% ipython --no-banner

In [1]: import numpy as np

In [2]: import numpy.linalg as la

In [3]: np.set_printoptions(precision=2, suppress=True, linewidth=140)

In [4]: tidy = lambda a: np.round(a, 2) + 0

In [5]: J = np.load("sample8.npy")

In [6]: print(J)
[[ 1  1  1  1 -1 -1 -1 -1]
 [ 1 -1 -1  1 -1  1  1 -1]
 [ 1  1 -1 -1  1  1 -1 -1]
 [ 1 -1  1 -1 -1  1 -1  1]
 [ 1 -1 -1  1  1 -1 -1  1]
 [ 1  1  1  1  1  1  1  1]]

In [7]: x = np.array([3, 0, 3, 1, 0, 0, 0, 2])

In [8]: print((J * x).sum(axis=1))
[ 5 -1 -3  7  3  9]

In [9]: print(np.sign((J @ x).round(6)))
[ 1 -1 -1  1  1  1]

In [10]: print(J @ x)
[ 5 -1 -3  7  3  9]

In [11]: print(np.einsum("ij,j->i", J, x))
[ 5 -1 -3  7  3  9]

In [12]: print(la.norm(J @ x) <= la.norm(J, 2) * la.norm(x) + 1e-9)
True

In [13]: print(J @ np.ones(8))
[0. 0. 0. 0. 0. 8.]

In [14]: Uu, sig, Vt = la.svd(J, full_matrices=False)

In [15]: print(tidy(sig / sig[0]))
[1. 1. 1. 1. 1. 1.]

In [16]: print(tidy(Uu.T @ Uu))
[[1. 0. 0. 0. 0. 0.]
 [0. 1. 0. 0. 0. 0.]
 [0. 0. 1. 0. 0. 0.]
 [0. 0. 0. 1. 0. 0.]
 [0. 0. 0. 0. 1. 0.]
 [0. 0. 0. 0. 0. 1.]]

In [17]: print(tidy(sig))
[2.83 2.83 2.83 2.83 2.83 2.83]

In [18]: print(tidy(np.sqrt((sig ** 2).sum())), tidy(la.norm(J)))
6.93 6.93

In [19]: print(tidy(np.cumsum(sig ** 2) / np.sum(sig ** 2)))
[0.17 0.33 0.5  0.67 0.83 1.  ]

In [20]: print((sig > 1e-8).sum())
6

In [21]: feats = np.load("m.npy")

In [22]: print(feats)
[[22. 10. 10. 20. 15. 25. 15. 20. 20.  0. 10.]
 [10.  1.  4.  8.  6. 10.  6.  8.  8.  0.  4.]
 [10.  4.  1.  8.  6. 10.  6.  8.  8.  0.  4.]
 [20.  8.  8. 13. 12. 20. 12. 16. 16.  0.  8.]
 [15.  6.  6. 12.  6. 15.  9. 12. 12.  0.  6.]
 [25. 10. 10. 20. 15. 22. 15. 20. 20.  0. 10.]
 [15.  6.  6. 12.  9. 15.  6. 12. 12.  0.  6.]
 [20.  8.  8. 16. 12. 20. 12. 13. 16.  0.  8.]
 [20.  8.  8. 16. 12. 20. 12. 16. 13.  0.  8.]
 [ 0.  0.  0.  0.  0.  0.  0.  0.  0. -3.  0.]
 [10.  4.  4.  8.  6. 10.  6.  8.  8.  0.  1.]]

In [23]: print(tidy(la.eigvalsh(feats).min()))
-3.0

In [24]: try:
    ...:     la.cholesky(feats)
    ...: except la.LinAlgError as e:
    ...:     print(repr(e))
    ...: 
LinAlgError('Matrix is not positive definite')

In [25]: evals, evecs = la.eigvalsh(feats)
Traceback (most recent call last):
  Cell In[25], line 1
    evals, evecs = la.eigvalsh(feats)
ValueError: too many values to unpack (expected 2)


In [26]: evals, evecs = la.eigh(feats)

In [27]: print(tidy(la.eigvalsh(feats @ feats)))
[    9.     9.     9.     9.     9.     9.     9.     9.     9.     9. 15625.]

In [28]: print(np.unique(evals.round(6) + 0, return_counts=True)[1])
[10  1]

In [29]: print(tidy(evecs @ np.diag(evals) @ evecs.T))
[[22. 10. 10. 20. 15. 25. 15. 20. 20.  0. 10.]
 [10.  1.  4.  8.  6. 10.  6.  8.  8.  0.  4.]
 [10.  4.  1.  8.  6. 10.  6.  8.  8.  0.  4.]
 [20.  8.  8. 13. 12. 20. 12. 16. 16.  0.  8.]
 [15.  6.  6. 12.  6. 15.  9. 12. 12.  0.  6.]
 [25. 10. 10. 20. 15. 22. 15. 20. 20.  0. 10.]
 [15.  6.  6. 12.  9. 15.  6. 12. 12.  0.  6.]
 [20.  8.  8. 16. 12. 20. 12. 13. 16.  0.  8.]
 [20.  8.  8. 16. 12. 20. 12. 16. 13.  0.  8.]
 [ 0.  0.  0.  0.  0.  0.  0.  0.  0. -3.  0.]
 [10.  4.  4.  8.  6. 10.  6.  8.  8.  0.  1.]]

In [30]: print(np.abs(evecs[:, -1]).round(6).argmax())
0

In [31]: print(tidy(evecs.T @ evecs))
[[1. 0. 0. 0. 0. 0. 0. 0. 0. 0. 0.]
 [0. 1. 0. 0. 0. 0. 0. 0. 0. 0. 0.]
 [0. 0. 1. 0. 0. 0. 0. 0. 0. 0. 0.]
 [0. 0. 0. 1. 0. 0. 0. 0. 0. 0. 0.]
 [0. 0. 0. 0. 1. 0. 0. 0. 0. 0. 0.]
 [0. 0. 0. 0. 0. 1. 0. 0. 0. 0. 0.]
 [0. 0. 0. 0. 0. 0. 1. 0. 0. 0. 0.]
 [0. 0. 0. 0. 0. 0. 0. 1. 0. 0. 0.]
 [0. 0. 0. 0. 0. 0. 0. 0. 1. 0. 0.]
 [0. 0. 0. 0. 0. 0. 0. 0. 0. 1. 0.]
 [0. 0. 0. 0. 0. 0. 0. 0. 0. 0. 1.]]

In [32]: print(tidy(evals))
[ -3.  -3.  -3.  -3.  -3.  -3.  -3.  -3.  -3.  -3. 125.]

In [33]: data = np.loadtxt("block17.csv", delimiter=",")

In [34]: print(tidy(data))
[[ -4.3   -1.87   3.63   1.42   1.08  -4.95  -0.43]
 [  5.88  12.31   2.14  13.89   0.29  15.18   0.14]
 [  4.09  10.17  -0.43   5.14  -5.94   7.57   2.34]
 [  6.6   13.63  -0.42   9.08  -5.31  13.07   2.18]
 [  4.44  10.04   4.58  17.29   5.42  15.56  -1.75]
 [  1.79   6.72   1.85   6.82  -1.39   5.82   0.63]
 [ -0.97   3.63  -3.74 -10.43 -14.66  -8.26   5.35]
 [ -2.58   0.7    1.98   0.3   -2.19  -3.55   0.8 ]
 [  1.25   6.24  -0.2    1.23  -6.14   1.69   2.34]
 [  0.58   5.16   1.1    3.21  -3.37   2.11   1.32]
 [  0.44   4.62   3.91   9.48   2.9    5.84  -0.95]
 [ -4.49  -1.98   2.5   -1.47  -1.49  -6.97   0.5 ]]

In [35]: print(tidy(data @ la.pinv(data) @ data))
[[ -4.3   -1.87   3.63   1.42   1.08  -4.95  -0.43]
 [  5.88  12.31   2.14  13.89   0.29  15.18   0.14]
 [  4.09  10.17  -0.43   5.14  -5.94   7.57   2.34]
 [  6.6   13.63  -0.42   9.08  -5.31  13.07   2.18]
 [  4.44  10.04   4.58  17.29   5.42  15.56  -1.75]
 [  1.79   6.72   1.85   6.82  -1.39   5.82   0.63]
 [ -0.97   3.63  -3.74 -10.43 -14.66  -8.26   5.35]
 [ -2.58   0.7    1.98   0.3   -2.19  -3.55   0.8 ]
 [  1.25   6.24  -0.2    1.23  -6.14   1.69   2.34]
 [  0.58   5.16   1.1    3.21  -3.37   2.11   1.32]
 [  0.44   4.62   3.91   9.48   2.9    5.84  -0.95]
 [ -4.49  -1.98   2.5   -1.47  -1.49  -6.97   0.5 ]]

In [36]: m1 = np.load("test7.npy")

In [37]: print(m1)
[[6 6 5 2 2 9 9 4 3 7 7 0]
 [0 6 6 5 2 2 9 9 4 3 7 7]
 [7 0 6 6 5 2 2 9 9 4 3 7]
 [7 7 0 6 6 5 2 2 9 9 4 3]
 [3 7 7 0 6 6 5 2 2 9 9 4]
 [4 3 7 7 0 6 6 5 2 2 9 9]
 [9 4 3 7 7 0 6 6 5 2 2 9]
 [9 9 4 3 7 7 0 6 6 5 2 2]
 [2 9 9 4 3 7 7 0 6 6 5 2]
 [2 2 9 9 4 3 7 7 0 6 6 5]
 [5 2 2 9 9 4 3 7 7 0 6 6]
 [6 5 2 2 9 9 4 3 7 7 0 6]]

In [38]: rng = np.random.default_rng(319)

In [39]: M2 = m1 + rng.integers(-2, 3, (12, 1)) @ rng.integers(-2, 3, (1, 12))

In [40]: print(M2)
[[ 6  8  9  4  0 11 13  2  7  9  5  4]
 [ 0  5  4  4  3  1  7 10  2  2  8  5]
 [ 7  1  8  7  4  3  4  8 11  5  2  9]
 [ 7  9  4  8  4  7  6  0 13 11  2  7]
 [ 3  5  3 -2  8  4  1  4 -2  7 11  0]
 [ 4  2  5  6  1  5  4  6  0  1 10  7]
 [ 9  3  1  6  8 -1  4  7  3  1  3  7]
 [ 9  8  2  2  8  6 -2  7  4  4  3  0]
 [ 2 11 13  6  1  9 11 -2 10  8  3  6]
 [ 2  1  7  8  5  2  5  8 -2  5  7  3]
 [ 5  4  6 11  7  6  7  5 11  2  4 10]
 [ 6  4  0  1 10  8  2  4  5  6  1  4]]

In [41]: print(tidy(la.svd(M2 - m1, compute_uv=False)))
[24.92  0.    0.    0.    0.    0.    0.    0.    0.    0.    0.    0.  ]

In [42]: print(M2 - m1)
[[ 0  2  4  2 -2  2  4 -2  4  2 -2  4]
 [ 0 -1 -2 -1  1 -1 -2  1 -2 -1  1 -2]
 [ 0  1  2  1 -1  1  2 -1  2  1 -1  2]
 [ 0  2  4  2 -2  2  4 -2  4  2 -2  4]
 [ 0 -2 -4 -2  2 -2 -4  2 -4 -2  2 -4]
 [ 0 -1 -2 -1  1 -1 -2  1 -2 -1  1 -2]
 [ 0 -1 -2 -1  1 -1 -2  1 -2 -1  1 -2]
 [ 0 -1 -2 -1  1 -1 -2  1 -2 -1  1 -2]
 [ 0  2  4  2 -2  2  4 -2  4  2 -2  4]
 [ 0 -1 -2 -1  1 -1 -2  1 -2 -1  1 -2]
 [ 0  2  4  2 -2  2  4 -2  4  2 -2  4]
 [ 0 -1 -2 -1  1 -1 -2  1 -2 -1  1 -2]]

In [43]: print(np.abs(M2 - m1).sum(axis=1))
[30 15 15 30 30 15 15 15 30 15 30 15]
